% python3 -q
>>> import numpy as np
>>> import numpy.linalg as la
>>> np.set_printoptions(precision=2, suppress=True, linewidth=100)
>>> F = np.load("dump.npy")
>>> F
array([[ 0.72, -0.17,  0.28,  0.28, -0.17,  0.28,  0.17, -0.17, -0.28, -0.17,  0.17, -0.06],
       [-0.17,  0.9 ,  0.17,  0.17, -0.1 ,  0.17,  0.1 , -0.1 , -0.17, -0.1 ,  0.1 , -0.03],
       [ 0.28,  0.17,  0.72, -0.28,  0.17, -0.28, -0.17,  0.17,  0.28,  0.17, -0.17,  0.06],
       [ 0.28,  0.17, -0.28,  0.72,  0.17, -0.28, -0.17,  0.17,  0.28,  0.17, -0.17,  0.06],
       [-0.17, -0.1 ,  0.17,  0.17,  0.9 ,  0.17,  0.1 , -0.1 , -0.17, -0.1 ,  0.1 , -0.03],
       [ 0.28,  0.17, -0.28, -0.28,  0.17,  0.72, -0.17,  0.17,  0.28,  0.17, -0.17,  0.06],
       [ 0.17,  0.1 , -0.17, -0.17,  0.1 , -0.17,  0.9 ,  0.1 ,  0.17,  0.1 , -0.1 ,  0.03],
       [-0.17, -0.1 ,  0.17,  0.17, -0.1 ,  0.17,  0.1 ,  0.9 , -0.17, -0.1 ,  0.1 , -0.03],
       [-0.28, -0.17,  0.28,  0.28, -0.17,  0.28,  0.17, -0.17,  0.72, -0.17,  0.17, -0.06],
       [-0.17, -0.1 ,  0.17,  0.17, -0.1 ,  0.17,  0.1 , -0.1 , -0.17,  0.9 ,  0.1 , -0.03],
       [ 0.17,  0.1 , -0.17, -0.17,  0.1 , -0.17, -0.1 ,  0.1 ,  0.17,  0.1 ,  0.9 ,  0.03],
       [-0.06, -0.03,  0.06,  0.06, -0.03,  0.06,  0.03, -0.03, -0.06, -0.03,  0.03,  0.99]])
>>> evals, vecs = la.eigh(F)
>>> np.round(vecs.T @ F @ vecs, 2) + 0
array([[-1.,  0.,  0.,  0.,  0.,  0.,  0.,  0.,  0.,  0.,  0.,  0.],
       [ 0.,  1.,  0.,  0.,  0.,  0.,  0.,  0.,  0.,  0.,  0.,  0.],
       [ 0.,  0.,  1.,  0.,  0.,  0.,  0.,  0.,  0.,  0.,  0.,  0.],
       [ 0.,  0.,  0.,  1.,  0.,  0.,  0.,  0.,  0.,  0.,  0.,  0.],
       [ 0.,  0.,  0.,  0.,  1.,  0.,  0.,  0.,  0.,  0.,  0.,  0.],
       [ 0.,  0.,  0.,  0.,  0.,  1.,  0.,  0.,  0.,  0.,  0.,  0.],
       [ 0.,  0.,  0.,  0.,  0.,  0.,  1.,  0.,  0.,  0.,  0.,  0.],
       [ 0.,  0.,  0.,  0.,  0.,  0.,  0.,  1.,  0.,  0.,  0.,  0.],
       [ 0.,  0.,  0.,  0.,  0.,  0.,  0.,  0.,  1.,  0.,  0.,  0.],
       [ 0.,  0.,  0.,  0.,  0.,  0.,  0.,  0.,  0.,  1.,  0.,  0.],
       [ 0.,  0.,  0.,  0.,  0.,  0.,  0.,  0.,  0.,  0.,  1.,  0.],
       [ 0.,  0.,  0.,  0.,  0.,  0.,  0.,  0.,  0.,  0.,  0.,  1.]])
>>> la.eigvalsh(F @ F)
array([1., 1., 1., 1., 1., 1., 1., 1., 1., 1., 1., 1.])
>>> np.round(vecs.T @ vecs, 2) + 0
array([[1., 0., 0., 0., 0., 0., 0., 0., 0., 0., 0., 0.],
       [0., 1., 0., 0., 0., 0., 0., 0., 0., 0., 0., 0.],
       [0., 0., 1., 0., 0., 0., 0., 0., 0., 0., 0., 0.],
       [0., 0., 0., 1., 0., 0., 0., 0., 0., 0., 0., 0.],
       [0., 0., 0., 0., 1., 0., 0., 0., 0., 0., 0., 0.],
       [0., 0., 0., 0., 0., 1., 0., 0., 0., 0., 0., 0.],
       [0., 0., 0., 0., 0., 0., 1., 0., 0., 0., 0., 0.],
       [0., 0., 0., 0., 0., 0., 0., 1., 0., 0., 0., 0.],
       [0., 0., 0., 0., 0., 0., 0., 0., 1., 0., 0., 0.],
       [0., 0., 0., 0., 0., 0., 0., 0., 0., 1., 0., 0.],
       [0., 0., 0., 0., 0., 0., 0., 0., 0., 0., 1., 0.],
       [0., 0., 0., 0., 0., 0., 0., 0., 0., 0., 0., 1.]])
>>> vecs @ np.diag(evals) @ vecs.T
array([[ 0.72, -0.17,  0.28,  0.28, -0.17,  0.28,  0.17, -0.17, -0.28, -0.17,  0.17, -0.06],
       [-0.17,  0.9 ,  0.17,  0.17, -0.1 ,  0.17,  0.1 , -0.1 , -0.17, -0.1 ,  0.1 , -0.03],
       [ 0.28,  0.17,  0.72, -0.28,  0.17, -0.28, -0.17,  0.17,  0.28,  0.17, -0.17,  0.06],
       [ 0.28,  0.17, -0.28,  0.72,  0.17, -0.28, -0.17,  0.17,  0.28,  0.17, -0.17,  0.06],
       [-0.17, -0.1 ,  0.17,  0.17,  0.9 ,  0.17,  0.1 , -0.1 , -0.17, -0.1 ,  0.1 , -0.03],
       [ 0.28,  0.17, -0.28, -0.28,  0.17,  0.72, -0.17,  0.17,  0.28,  0.17, -0.17,  0.06],
       [ 0.17,  0.1 , -0.17, -0.17,  0.1 , -0.17,  0.9 ,  0.1 ,  0.17,  0.1 , -0.1 ,  0.03],
       [-0.17, -0.1 ,  0.17,  0.17, -0.1 ,  0.17,  0.1 ,  0.9 , -0.17, -0.1 ,  0.1 , -0.03],
       [-0.28, -0.17,  0.28,  0.28, -0.17,  0.28,  0.17, -0.17,  0.72, -0.17,  0.17, -0.06],
       [-0.17, -0.1 ,  0.17,  0.17, -0.1 ,  0.17,  0.1 , -0.1 , -0.17,  0.9 ,  0.1 , -0.03],
       [ 0.17,  0.1 , -0.17, -0.17,  0.1 , -0.17, -0.1 ,  0.1 ,  0.17,  0.1 ,  0.9 ,  0.03],
       [-0.06, -0.03,  0.06,  0.06, -0.03,  0.06,  0.03, -0.03, -0.06, -0.03,  0.03,  0.99]])
>>> (evals > 1e-8).sum(), (evals < -1e-8).sum()
(np.int64(11), np.int64(1))
>>> J = np.loadtxt("case19.csv", delimiter=",")
>>> J
array([[ 0.,  0., -1.,  0., -2., -1.,  0., -4., -1., -2.,  3., -1.,  3., -1., -3.],
       [ 0., -2., -1., -2.,  3.,  1.,  0., -5.,  0.,  3., -3., -3.,  0.,  0.,  1.],
       [-1., -1., -6.,  0.,  1., -1., -3.,  1.,  4.,  5.,  3.,  1., -1.,  6.,  4.],
       [ 0., -2.,  0.,  0.,  4.,  3., -5., -3., -5.,  1., -6.,  4., -1., -1., -3.],
       [-2.,  3.,  1.,  4.,  0.,  5.,  0.,  3.,  0., -1., -4., -2., -3.,  0., -3.],
       [-1.,  1., -1.,  3.,  5., -6., -1.,  0., -5., -1.,  4.,  2., -3., -4.,  1.],
       [ 0.,  0., -3., -5.,  0., -1.,  6., -4.,  4.,  5., -1.,  4., -1.,  5., -3.],
       [-4., -5.,  1., -3.,  3.,  0., -4.,  0.,  4., -3.,  1.,  1.,  2., -5., -3.],
       [-1.,  0.,  4., -5.,  0., -5.,  4.,  4.,  6.,  2., -1.,  3.,  2., -4., -4.],
       [-2.,  3.,  5.,  1., -1., -1.,  5., -3.,  2.,  0.,  3., -5., -6.,  0.,  0.],
       [ 3., -3.,  3., -6., -4.,  4., -1.,  1., -1.,  3., -4., -3.,  0.,  2., -6.],
       [-1., -3.,  1.,  4., -2.,  2.,  4.,  1.,  3., -5., -3.,  6., -4.,  5.,  6.],
       [ 3.,  0., -1., -1., -3., -3., -1.,  2.,  2., -6.,  0., -4.,  6., -1.,  2.],
       [-1.,  0.,  6., -1.,  0., -4.,  5., -5., -4.,  0.,  2.,  5., -1.,  4.,  3.],
       [-3.,  1.,  4., -3., -3.,  1., -3., -3., -4.,  0., -6.,  6.,  2.,  3., -4.]])
>>> np.round(la.eigvalsh(J).min(), 2)
np.float64(-20.29)
>>> x = np.array([0, 0, 1, -2, 1, -1, -1, 0, 1, -1, -1, -2, 3, 0, -1])
>>> y = J @ x
>>> c, lr = np.zeros(15), 1 / la.norm(J, 2) ** 2
>>> for i in range(8):
...     c -= lr * J.T @ (J @ c - y)
...     if i % 2 == 0: print(i, round(la.norm(J @ c - y), 2))
... 
0 20.92
2 12.02
4 9.55
6 8.11
>>> round(float(la.cond(J)), 2)
13.81
>>> M2 = la.inv(J)
>>> np.allclose(M2, J.T)
False
>>> round(float(la.cond(J)), 2)
13.81
>>> round(float(la.slogdet(J)[0]), 2)
-1.0
>>> m1 = np.loadtxt("run19.csv", delimiter=",")
>>> m1
array([[ 0.9, -0.6,  0. ,  0. ,  0.2],
       [-0.6, -0.8,  2.1, -0.9, -1. ],
       [-0.6, -1. ,  1.2,  0.6,  0.2],
       [-1.2, -0.1,  3.3,  0.3, -2.4],
       [ 0. ,  0.1,  1.8,  0.9,  1. ]])
>>> rng = np.random.default_rng(680)
>>> lab = rng.permutation(5)
>>> lab
array([2, 3, 1, 4, 0])
>>> M2 = m1[lab][:, lab]
>>> M2
array([[ 1.2,  0.6, -1. ,  0.2, -0.6],
       [ 3.3,  0.3, -0.1, -2.4, -1.2],
       [ 2.1, -0.9, -0.8, -1. , -0.6],
       [ 1.8,  0.9,  0.1,  1. ,  0. ],
       [ 0. ,  0. , -0.6,  0.2,  0.9]])
>>> np.sort(np.abs(la.eigvals(M2)))
array([0.95, 1.79, 1.79, 1.95, 1.95])
>>> M2 = m1 + rng.integers(-2, 3, (5, 1)) @ rng.integers(-2, 3, (1, 5))
>>> M2
array([[-0.1,  0.4, -1. , -1. , -0.8],
       [-0.6, -0.8,  2.1, -0.9, -1. ],
       [-2.6,  1. , -0.8, -1.4, -1.8],
       [-2.2,  0.9,  2.3, -0.7, -3.4],
       [-2. ,  2.1, -0.2, -1.1, -1. ]])
>>> np.abs(M2 - m1).sum(axis=1)
array([ 5.,  0., 10.,  5., 10.])
>>> la.matrix_rank(M2 - m1, tol=1e-8)
np.int64(1)
>>> M2 - m1
array([[-1.,  1., -1., -1., -1.],
       [ 0.,  0.,  0.,  0.,  0.],
       [-2.,  2., -2., -2., -2.],
       [-1.,  1., -1., -1., -1.],
       [-2.,  2., -2., -2., -2.]])
>>> q = M2.astype(float).copy()
>>> for j in range(5):
...     q[:, j] -= q[:, :j] @ (q[:, :j].T @ q[:, j])
...     q[:, j] /= la.norm(q[:, j])
... 
>>> np.round(q.T @ M2, 2) + 0
array([[ 4.  , -2.09, -0.94,  2.01,  3.71],
       [ 0.  ,  1.63, -1.95,  0.1 ,  0.78],
       [ 0.  ,  0.  ,  2.59,  0.36, -0.96],
       [ 0.  ,  0.  ,  0.  ,  1.14,  0.45],
       [ 0.  ,  0.  ,  0.  ,  0.  ,  1.39]])
>>> np.round(q.T @ q, 2) + 0
array([[1., 0., 0., 0., 0.],
       [0., 1., 0., 0., 0.],
       [0., 0., 1., 0., 0.],
       [0., 0., 0., 1., 0.],
       [0., 0., 0., 0., 1.]])
